% ipython --no-banner

In [1]: import numpy as np

In [2]: np.set_printoptions(precision=1, suppress=True, linewidth=120)

In [3]: def rd(a):
   ...:     return np.round(a, 1) + 0
   ...: 

In [4]: J = np.loadtxt("m.csv", delimiter=",")

In [5]: J
Out[5]: 
array([[ 1.1,  0.6,  0.7, -1.1,  0.5,  0.6,  0.4],
       [ 1.1, -0.3,  0.3, -1.3, -0.8,  0.6,  0.2],
       [ 1.2,  0.1, -0.1, -1.8, -0.8, -0.3,  0.8],
       [-0.8,  1.3, -1.1,  2.4,  0.6,  0.3, -0.7],
       [-1.3, -0.2,  0. ,  1.5,  0.9,  0. ,  1.6],
       [-0.1,  0.4,  0.9,  0.1, -0.8, -1.4,  0.7],
       [-1.2, -0.1,  1.5,  0.5, -1. ,  0.1,  0.1],
       [ 0. ,  1.5,  3.6,  5.7, -3.3,  2.1, -1.8],
       [-1.2, -0.2, -1.6, -1.4, -0.4, -0.7, -0.8],
       [ 0. , -0.6, -1.5,  0.9, -0.1,  0.5, -0.3],
       [-0.1, -0.2, -0.7, -1.2, -0.8, -1.1, -0.2],
       [-0.4,  0.2, -1. ,  0.6,  1. , -1.2,  0.2],
       [-0.2,  1.2,  0.9,  0.5,  1.9,  0.1, -1. ],
       [-1. ,  1.1,  0.8,  0.2,  0.8, -0.9,  0. ],
       [ 0.4,  0.9,  0.8,  0.6, -0.7, -0.5,  0.9],
       [-0.5, -2.7, -0.7, -0.6, -0.1,  0.8, -0.1],
       [ 1.3, -0.9,  0. ,  0.5, -0.8, -0.6,  0.7],
       [-0.8, -1. ,  0.3, -1.5, -0.6,  0.2,  0.2],
       [ 0.6, -1.7,  1. , -0.5, -0.6, -1. ,  1. ],
       [-2.1,  0.7, -0.5,  0.7, -1.7, -0.8, -2. ],
       [ 1.1, -0.9, -1. , -0.8, -0.4,  2.4,  1.1],
       [-1.7, -0.2,  1.1, -0.7,  0.5,  0.4,  0.2],
       [ 1.2, -0.1, -1.8, -0.2, -0.7, -1.6,  1. ],
       [-0.5, -0.2,  0.6, -0.6, -1.9,  0.4,  0.1],
       [ 0.8, -0.3, -0.3,  0.5, -0.3,  0.9,  2. ],
       [-1.3, -0.6,  0.7, -1.7,  1.1,  1.3, -0.9]])

In [6]: vec = np.array([-2, 2, -2, 2, 0, -2, -3])

In [7]: rhs = J @ vec

In [8]: rd(np.linalg.lstsq(J, rhs)[0])
Out[8]: array([-2.,  2., -2.,  2.,  0., -2., -3.])

In [9]: try:
   ...:     np.linalg.solve(J, rhs)
   ...: except np.linalg.LinAlgError as e:
   ...:     print(e)
   ...: 
Last 2 dimensions of the array must be square

In [10]: rd(np.linalg.solve(J.T @ J, J.T @ rhs))
Out[10]: array([-2.,  2., -2.,  2.,  0., -2., -3.])

In [11]: rng = np.random.default_rng(24)

In [12]: rhs = rhs + 0.3 * rng.normal(size=26)

In [13]: rd(rhs)
Out[13]: 
array([ -6.6,  -7.7,  -7.7,  12.6,   0.3,   0. ,  -0.1,   8. ,   6.5,   3.2,   1.5,   6.5,   5. ,   4.6,  -0.6,  -5.4,
        -4.6,  -5. ,  -8.8,  15.7, -12.1,  -1.9,   0.3,  -2.6,  -8.3,  -2.9])

In [14]: c, *_ = np.linalg.lstsq(J, rhs)

In [15]: c.round()
Out[15]: array([-2.,  2., -2.,  2.,  0., -2., -3.])

In [16]: rd(J.T @ (rhs - J @ c))
Out[16]: array([0., 0., 0., 0., 0., 0., 0.])

In [17]: W = np.array([[2, 1, 6, 9, 3],
    ...:     [7, 3, 2, 1, 1],
    ...:     [2, 6, 6, 1, 9],
    ...:     [2, 0, 0, 5, 3],
    ...:     [9, 6, 2, 1, 6],
    ...:     [9, 8, 4, 4, 3],
    ...:     [4, 3, 7, 6, 5]])

In [18]: c = np.array([8, 7, 5, 9, 8])

In [19]: act = np.maximum(J @ W + c, 0)

In [20]: np.linalg.matrix_rank(act)
Out[20]: np.int64(5)

In [21]: (act > 0).astype(int)
Out[21]: 
array([[1, 1, 1, 1, 1],
       [1, 1, 1, 1, 1],
       [1, 1, 1, 1, 1],
       [1, 1, 0, 1, 1],
       [1, 1, 1, 1, 1],
       [0, 0, 1, 1, 1],
       [1, 1, 1, 1, 1],
       [1, 1, 1, 1, 1],
       [0, 0, 0, 0, 0],
       [1, 0, 0, 1, 0],
       [0, 0, 0, 0, 0],
       [1, 0, 0, 1, 1],
       [1, 1, 1, 1, 1],
       [1, 1, 1, 1, 1],
       [1, 1, 1, 1, 1],
       [0, 0, 0, 1, 0],
       [0, 0, 1, 1, 1],
       [0, 1, 1, 0, 1],
       [0, 0, 1, 1, 1],
       [0, 0, 0, 0, 0],
       [1, 1, 1, 1, 1],
       [1, 1, 1, 0, 1],
       [0, 0, 1, 1, 0],
       [0, 1, 1, 1, 1],
       [1, 1, 1, 1, 1],
       [1, 1, 1, 0, 1]])

In [22]: rd((act > 0).mean(axis=0))
Out[22]: array([0.6, 0.6, 0.7, 0.8, 0.8])

In [23]: cent = np.array([[-4, -4, 9], [5, 0, -7], [-2, -5, -4], [-1, -6, -1], [-7, 7, 9]])

In [24]: W @ cent
Out[24]: 
array([[-45, -71,   5],
       [-25, -37,  42],
       [-54,  19,  32],
       [-34, -17,  40],
       [-53, -10,  84],
       [-29, -59,  32],
       [-56, -52,  26]])

In [25]: Xc = (J - J.mean(axis=0)) / J.std(axis=0)

In [26]: rd(Xc.std(axis=0))
Out[26]: array([1., 1., 1., 1., 1., 1., 1.])

In [27]: np.argwhere(np.abs(Xc) > 2)
Out[27]: 
array([[ 7,  2],
       [ 7,  3],
       [ 7,  4],
       [ 7,  5],
       [ 7,  6],
       [12,  4],
       [15,  1],
       [19,  6],
       [20,  5],
       [24,  6]])

In [28]: c = np.linalg.lstsq(np.delete(Xc, 4, axis=1), Xc[:, 4])[0]

In [29]: np.abs(c).argmax()
Out[29]: np.int64(0)

In [30]: rd(1 - np.var(Xc[:, 4] - np.delete(Xc, 4, axis=1) @ c))
Out[30]: np.float64(0.3)

In [31]: rd(c)
Out[31]: array([-0.4,  0.3, -0.3, -0.3,  0.2,  0.4])

In [32]: cent = J[[13, 18]].astype(float)

In [33]: for _ in range(4):
    ...:     idx = np.linalg.norm(J[:, None] - cent, axis=-1).argmin(axis=1)
    ...:     cent = np.array([J[idx == j].mean(axis=0) for j in range(2)])
    ...: 

In [34]: idx
Out[34]: array([1, 1, 1, 0, 0, 0, 0, 0, 1, 1, 1, 0, 0, 0, 0, 1, 1, 1, 1, 0, 1, 0, 1, 1, 1, 1])

In [35]: rd(cent)
Out[35]: 
array([[-0.8,  0.6,  0.6,  1.1, -0.2, -0.2, -0.2],
       [ 0.3, -0.6, -0.3, -0.7, -0.4,  0.2,  0.3]])

In [36]: rd(cent[1] - cent[0])
Out[36]: array([ 1. , -1.2, -0.9, -1.8, -0.3,  0.3,  0.5])

In [37]: F = np.loadtxt("arr.csv", delimiter=",")

In [38]: F
Out[38]: 
array([[ 0.,  0.,  0.,  0.,  0.,  0.],
       [ 2.,  0.,  0.,  3.,  0.,  0.],
       [ 0.,  0.,  0.,  0.,  0.,  0.],
       [ 0.,  0.,  0.,  0.,  0.,  0.],
       [ 5.,  4.,  0.,  6., 10.,  6.],
       [10., 13.,  8., 10., 19., 16.],
       [ 7.,  8.,  3.,  6., 14., 11.],
       [ 2.,  0.,  3.,  0.,  0.,  0.],
       [ 0.,  0.,  0.,  0.,  0.,  0.],
       [ 0.,  0.,  0.,  0.,  0.,  0.],
       [ 0.,  0.,  0.,  0.,  0.,  0.],
       [ 4.,  2.,  3.,  3.,  2.,  2.],
       [ 4.,  2.,  3.,  3.,  2.,  2.],
       [ 0.,  0.,  0.,  0.,  0.,  0.],
       [ 4.,  2.,  0.,  7., 10.,  4.],
       [ 2.,  0.,  0.,  7.,  6.,  0.],
       [ 0.,  0.,  0.,  0.,  0.,  0.],
       [ 0.,  0.,  0.,  0.,  0.,  0.],
       [ 2.,  0.,  0., 10.,  3.,  0.],
       [ 4.,  1.,  0.,  8.,  3.,  0.],
       [ 1.,  0.,  0.,  1.,  1.,  0.],
       [ 4.,  2.,  3.,  3.,  2.,  2.],
       [ 2.,  0.,  0.,  7.,  6.,  0.],
       [ 0.,  0.,  0.,  0.,  0.,  0.],
       [ 0.,  0.,  0.,  0.,  0.,  0.],
       [ 0.,  0.,  0.,  0.,  0.,  0.],
       [ 6.,  5.,  0., 12., 15.,  7.],
       [ 0.,  0.,  3.,  0.,  0.,  0.],
       [ 0.,  0.,  0.,  0.,  0.,  0.],
       [ 5.,  3.,  0., 11., 11.,  4.],
       [ 6.,  5.,  0., 12., 15.,  7.],
       [ 0.,  0.,  0.,  0.,  0.,  0.],
       [ 7.,  8.,  8.,  4., 10., 10.],
       [ 4.,  2.,  0.,  7., 10.,  4.],
       [ 4.,  3.,  8.,  0.,  1.,  4.],
       [ 0.,  0.,  0.,  0.,  0.,  0.],
       [ 2.,  0.,  0.,  0.,  4.,  3.],
       [ 0.,  0.,  0.,  0.,  0.,  0.],
       [ 0.,  0.,  0.,  0.,  0.,  0.],
       [ 3.,  0.,  0., 11.,  7.,  0.],
       [ 2.,  0.,  0.,  0.,  4.,  3.],
       [ 0.,  0.,  3.,  0.,  0.,  0.]])

In [39]: # rows 0 and 2 are equal

In [40]: dist = np.linalg.norm(F[:, None] - F[None], axis=-1)

In [41]: rd(dist[:5, :5])
Out[41]: 
array([[ 0. ,  3.6,  0. ,  0. , 14.6],
       [ 3.6,  0. ,  3.6,  3.6, 13. ],
       [ 0. ,  3.6,  0. ,  0. , 14.6],
       [ 0. ,  3.6,  0. ,  0. , 14.6],
       [14.6, 13. , 14.6, 14.6,  0. ]])

In [42]: dist.mean(axis=1).argmax()
Out[42]: np.int64(5)

In [43]: dist[32].round(6).argsort(kind="stable")[:4]
Out[43]: array([32,  6,  4, 14])

In [44]: dist.shape
Out[44]: (42, 42)

In [45]: Xc = F - F.mean(axis=0)

In [46]: evecs = np.linalg.svd(Xc)[2][:1]

In [47]: B = Xc - Xc @ evecs.T @ evecs

In [48]: rd((Xc @ evecs.T).std(axis=0))
Out[48]: array([7.8])

In [49]: rd(np.linalg.norm(B) / np.linalg.norm(Xc))
Out[49]: np.float64(0.4)

In [50]: rd(np.cov(Xc @ evecs.T, rowvar=False))
Out[50]: np.float64(62.3)

In [51]: M = np.loadtxt("x.csv", delimiter=",")

In [52]: M
Out[52]: 
array([[10.,  0., 12.,  5.,  7.,  0., 12., 13., 13., 13.,  0.,  0.,  5.,  8.],
       [10., 23.,  0.,  0.,  0.,  7.,  0.,  0.,  0.,  5., 29.,  3.,  0.,  0.],
       [10.,  5.,  4.,  0.,  0.,  0.,  4.,  9.,  9., 11.,  5.,  0.,  2.,  2.],
       [ 0.,  0., 19., 27., 21.,  1., 31.,  0.,  0.,  0.,  0.,  6.,  8., 14.],
       [10., 11.,  0.,  0.,  0.,  0.,  0.,  5.,  5.,  9., 13.,  0.,  0.,  0.],
       [15., 18.,  0.,  0.,  0.,  0.,  0., 10.,  8., 16., 21.,  0.,  0.,  0.],
       [ 5., 10.,  0.,  0.,  0.,  5.,  0.,  0.,  0.,  0., 13.,  4.,  0.,  0.],
       [ 5.,  0.,  9.,  9.,  7.,  0., 13.,  4.,  6.,  4.,  0.,  0.,  4.,  6.],
       [15., 12.,  0.,  0.,  0.,  0.,  0., 14., 12., 18., 13.,  0.,  0.,  0.],
       [ 0.,  0., 11., 22., 14.,  5., 23.,  0.,  0.,  0.,  0., 10.,  5.,  8.],
       [ 0.,  3.,  0.,  8.,  0.,  7.,  6.,  0.,  0.,  0.,  5.,  9.,  0.,  0.],
       [10.,  5.,  4.,  0.,  0.,  0.,  4.,  9.,  9., 11.,  5.,  0.,  2.,  2.],
       [15., 18.,  0.,  0.,  0.,  0.,  0., 10.,  8., 16., 21.,  0.,  0.,  0.],
       [ 0.,  2.,  0., 12.,  0., 13.,  7.,  0.,  0.,  0.,  5., 18.,  0.,  0.],
       [ 5.,  0.,  9.,  9.,  7.,  0., 13.,  4.,  6.,  4.,  0.,  0.,  4.,  6.],
       [15., 12.,  0.,  0.,  0.,  0.,  0., 14., 12., 18., 13.,  0.,  0.,  0.],
       [ 5., 16.,  0.,  0.,  0.,  9.,  0.,  0.,  0.,  0., 21.,  8.,  0.,  0.],
       [ 5.,  4.,  1.,  4.,  0.,  1.,  5.,  0.,  2.,  2.,  5.,  0.,  1.,  0.],
       [15., 24.,  0.,  0.,  0.,  1.,  0.,  6.,  4., 14., 29.,  0.,  0.,  0.],
       [15., 24.,  0.,  0.,  0.,  1.,  0.,  6.,  4., 14., 29.,  0.,  0.,  0.],
       [10., 17.,  0.,  0.,  0.,  3.,  0.,  1.,  1.,  7., 21.,  0.,  0.,  0.],
       [10., 11.,  0.,  0.,  0.,  0.,  0.,  5.,  5.,  9., 13.,  0.,  0.,  0.],
       [ 5.,  0.,  9.,  9.,  7.,  0., 13.,  4.,  6.,  4.,  0.,  0.,  4.,  6.],
       [10., 17.,  0.,  0.,  0.,  3.,  0.,  1.,  1.,  7., 21.,  0.,  0.,  0.],
       [ 5., 10.,  0.,  0.,  0.,  5.,  0.,  0.,  0.,  0., 13.,  4.,  0.,  0.],
       [10., 23.,  0.,  0.,  0.,  7.,  0.,  0.,  0.,  5., 29.,  3.,  0.,  0.],
       [ 5.,  0., 17., 14., 14.,  0., 21.,  8., 10.,  6.,  0.,  0.,  7., 12.],
       [ 5.,  4.,  1.,  4.,  0.,  1.,  5.,  0.,  2.,  2.,  5.,  0.,  1.,  0.],
       [15.,  6.,  7.,  0.,  0.,  0.,  3., 18., 16., 20.,  5.,  0.,  3.,  4.],
       [ 0.,  0., 11., 22., 14.,  5., 23.,  0.,  0.,  0.,  0., 10.,  5.,  8.],
       [ 0.,  0., 22., 23., 21.,  0., 30.,  3.,  7.,  0.,  0.,  0.,  9., 16.],
       [ 0.,  3.,  0.,  8.,  0.,  7.,  6.,  0.,  0.,  0.,  5.,  9.,  0.,  0.],
       [15., 30.,  0.,  0.,  0.,  5.,  0.,  2.,  0., 12., 37.,  0.,  0.,  0.],
       [ 5.,  0., 17., 14., 14.,  0., 21.,  8., 10.,  6.,  0.,  0.,  7., 12.],
       [ 5., 16.,  0.,  0.,  0.,  9.,  0.,  0.,  0.,  0., 21.,  8.,  0.,  0.],
       [15.,  6.,  7.,  0.,  0.,  0.,  3., 18., 16., 20.,  5.,  0.,  3.,  4.],
       [15.,  6.,  7.,  0.,  0.,  0.,  3., 18., 16., 20.,  5.,  0.,  3.,  4.],
       [10.,  0., 12.,  5.,  7.,  0., 12., 13., 13., 13.,  0.,  0.,  5.,  8.],
       [ 0.,  2.,  0., 12.,  0., 13.,  7.,  0.,  0.,  0.,  5., 18.,  0.,  0.],
       [ 0.,  0., 11., 22., 14.,  5., 23.,  0.,  0.,  0.,  0., 10.,  5.,  8.],
       [ 5., 16.,  0.,  0.,  0.,  9.,  0.,  0.,  0.,  0., 21.,  8.,  0.,  0.],
       [ 0.,  0.,  3., 17.,  7.,  9., 15.,  0.,  0.,  0.,  0., 14.,  2.,  2.],
       [ 0.,  0.,  6., 13.,  7.,  3., 14.,  0.,  0.,  0.,  0.,  5.,  3.,  4.],
       [10., 11.,  0.,  0.,  0.,  0.,  0.,  5.,  5.,  9., 13.,  0.,  0.,  0.],
       [10.,  0., 12.,  5.,  7.,  0., 12., 13., 13., 13.,  0.,  0.,  5.,  8.],
       [ 5., 10.,  0.,  0.,  0.,  5.,  0.,  0.,  0.,  0., 13.,  4.,  0.,  0.]])

In [53]: # rows 2 and 11 are equal

In [54]: left, sv, vt = np.linalg.svd(M)

In [55]: rd(sv)
Out[55]: array([154.9, 126.9,  79.2,  38.2,  17.6,   8.3,   5.6,   4.9,   3. ,   2.7,   2.4,   1.4,   0.5,   0. ])

In [56]: np.argmax(sv[:-1] / (sv[1:] + 1e-6)) + 1
Out[56]: np.int64(13)

In [57]: B = left[:, :13] @ np.diag(sv[:13]) @ vt[:13]

In [58]: rd(np.linalg.norm(M - B, 2)), rd(sv[13])
Out[58]: (np.float64(0.0), np.float64(0.0))

In [59]: C2 = np.cov(M, rowvar=False)

In [60]: C2.shape
Out[60]: (14, 14)

In [61]: rd(np.corrcoef(M[:, 6], M[:, 11])[0, 1])
Out[61]: np.float64(0.2)

In [62]: rd(np.linalg.eigvalsh(C2)[::-1])
Out[62]: array([365.8, 147.1,  61. ,  18.2,   6.7,   0.8,   0.6,   0.3,   0.2,   0.1,   0.1,   0. ,   0. ,   0. ])

In [63]: B = M[0, 0] * M[1:] - np.outer(M[1:, 0], M[0])

In [64]: B
Out[64]: 
array([[   0.,  230., -120.,  -50.,  -70.,   70., -120., -130., -130.,  -80.,  290.,   30.,  -50.,  -80.],
       [   0.,   50.,  -80.,  -50.,  -70.,    0.,  -80.,  -40.,  -40.,  -20.,   50.,    0.,  -30.,  -60.],
       [   0.,    0.,  190.,  270.,  210.,   10.,  310.,    0.,    0.,    0.,    0.,   60.,   80.,  140.],
       [   0.,  110., -120.,  -50.,  -70.,    0., -120.,  -80.,  -80.,  -40.,  130.,    0.,  -50.,  -80.],
       [   0.,  180., -180.,  -75., -105.,    0., -180.,  -95., -115.,  -35.,  210.,    0.,  -75., -120.],
       [   0.,  100.,  -60.,  -25.,  -35.,   50.,  -60.,  -65.,  -65.,  -65.,  130.,   40.,  -25.,  -40.],
       [   0.,    0.,   30.,   65.,   35.,    0.,   70.,  -25.,   -5.,  -25.,    0.,    0.,   15.,   20.],
       [   0.,  120., -180.,  -75., -105.,    0., -180.,  -55.,  -75.,  -15.,  130.,    0.,  -75., -120.],
       [   0.,    0.,  110.,  220.,  140.,   50.,  230.,    0.,    0.,    0.,    0.,  100.,   50.,   80.],
       [   0.,   30.,    0.,   80.,    0.,   70.,   60.,    0.,    0.,    0.,   50.,   90.,    0.,    0.],
       [   0.,   50.,  -80.,  -50.,  -70.,    0.,  -80.,  -40.,  -40.,  -20.,   50.,    0.,  -30.,  -60.],
       [   0.,  180., -180.,  -75., -105.,    0., -180.,  -95., -115.,  -35.,  210.,    0.,  -75., -120.],
       [   0.,   20.,    0.,  120.,    0.,  130.,   70.,    0.,    0.,    0.,   50.,  180.,    0.,    0.],
       [   0.,    0.,   30.,   65.,   35.,    0.,   70.,  -25.,   -5.,  -25.,    0.,    0.,   15.,   20.],
       [   0.,  120., -180.,  -75., -105.,    0., -180.,  -55.,  -75.,  -15.,  130.,    0.,  -75., -120.],
       [   0.,  160.,  -60.,  -25.,  -35.,   90.,  -60.,  -65.,  -65.,  -65.,  210.,   80.,  -25.,  -40.],
       [   0.,   40.,  -50.,   15.,  -35.,   10.,  -10.,  -65.,  -45.,  -45.,   50.,    0.,  -15.,  -40.],
       [   0.,  240., -180.,  -75., -105.,   10., -180., -135., -155.,  -55.,  290.,    0.,  -75., -120.],
       [   0.,  240., -180.,  -75., -105.,   10., -180., -135., -155.,  -55.,  290.,    0.,  -75., -120.],
       [   0.,  170., -120.,  -50.,  -70.,   30., -120., -120., -120.,  -60.,  210.,    0.,  -50.,  -80.],
       [   0.,  110., -120.,  -50.,  -70.,    0., -120.,  -80.,  -80.,  -40.,  130.,    0.,  -50.,  -80.],
       [   0.,    0.,   30.,   65.,   35.,    0.,   70.,  -25.,   -5.,  -25.,    0.,    0.,   15.,   20.],
       [   0.,  170., -120.,  -50.,  -70.,   30., -120., -120., -120.,  -60.,  210.,    0.,  -50.,  -80.],
       [   0.,  100.,  -60.,  -25.,  -35.,   50.,  -60.,  -65.,  -65.,  -65.,  130.,   40.,  -25.,  -40.],
       [   0.,  230., -120.,  -50.,  -70.,   70., -120., -130., -130.,  -80.,  290.,   30.,  -50.,  -80.],
       [   0.,    0.,  110.,  115.,  105.,    0.,  150.,   15.,   35.,   -5.,    0.,    0.,   45.,   80.],
       [   0.,   40.,  -50.,   15.,  -35.,   10.,  -10.,  -65.,  -45.,  -45.,   50.,    0.,  -15.,  -40.],
       [   0.,   60., -110.,  -75., -105.,    0., -150.,  -15.,  -35.,    5.,   50.,    0.,  -45.,  -80.],
       [   0.,    0.,  110.,  220.,  140.,   50.,  230.,    0.,    0.,    0.,    0.,  100.,   50.,   80.],
       [   0.,    0.,  220.,  230.,  210.,    0.,  300.,   30.,   70.,    0.,    0.,    0.,   90.,  160.],
       [   0.,   30.,    0.,   80.,    0.,   70.,   60.,    0.,    0.,    0.,   50.,   90.,    0.,    0.],
       [   0.,  300., -180.,  -75., -105.,   50., -180., -175., -195.,  -75.,  370.,    0.,  -75., -120.],
       [   0.,    0.,  110.,  115.,  105.,    0.,  150.,   15.,   35.,   -5.,    0.,    0.,   45.,   80.],
       [   0.,  160.,  -60.,  -25.,  -35.,   90.,  -60.,  -65.,  -65.,  -65.,  210.,   80.,  -25.,  -40.],
       [   0.,   60., -110.,  -75., -105.,    0., -150.,  -15.,  -35.,    5.,   50.,    0.,  -45.,  -80.],
       [   0.,   60., -110.,  -75., -105.,    0., -150.,  -15.,  -35.,    5.,   50.,    0.,  -45.,  -80.],
       [   0.,    0.,    0.,    0.,    0.,    0.,    0.,    0.,    0.,    0.,    0.,    0.,    0.,    0.],
       [   0.,   20.,    0.,  120.,    0.,  130.,   70.,    0.,    0.,    0.,   50.,  180.,    0.,    0.],
       [   0.,    0.,  110.,  220.,  140.,   50.,  230.,    0.,    0.,    0.,    0.,  100.,   50.,   80.],
       [   0.,  160.,  -60.,  -25.,  -35.,   90.,  -60.,  -65.,  -65.,  -65.,  210.,   80.,  -25.,  -40.],
       [   0.,    0.,   30.,  170.,   70.,   90.,  150.,    0.,    0.,    0.,    0.,  140.,   20.,   20.],
       [   0.,    0.,   60.,  130.,   70.,   30.,  140.,    0.,    0.,    0.,    0.,   50.,   30.,   40.],
       [   0.,  110., -120.,  -50.,  -70.,    0., -120.,  -80.,  -80.,  -40.,  130.,    0.,  -50.,  -80.],
       [   0.,    0.,    0.,    0.,    0.,    0.,    0.,    0.,    0.,    0.,    0.,    0.,    0.,    0.],
       [   0.,  100.,  -60.,  -25.,  -35.,   50.,  -60.,  -65.,  -65.,  -65.,  130.,   40.,  -25.,  -40.]])

In [65]: np.flatnonzero(~B.round(6).any(axis=1))
Out[65]: array([36, 43])

In [66]: M[:, 0] / M[0, 0]
Out[66]: 
array([1. , 1. , 1. , 0. , 1. , 1.5, 0.5, 0.5, 1.5, 0. , 0. , 1. , 1.5, 0. , 0.5, 1.5, 0.5, 0.5, 1.5, 1.5, 1. , 1. ,
       0.5, 1. , 0.5, 1. , 0.5, 0.5, 1.5, 0. , 0. , 0. , 1.5, 0.5, 0.5, 1.5, 1.5, 1. , 0. , 0. , 0.5, 0. , 0. , 1. ,
       1. , 0.5])

In [67]: np.linalg.matrix_rank(B), np.linalg.matrix_rank(M)
Out[67]: (np.int64(12), np.int64(13))
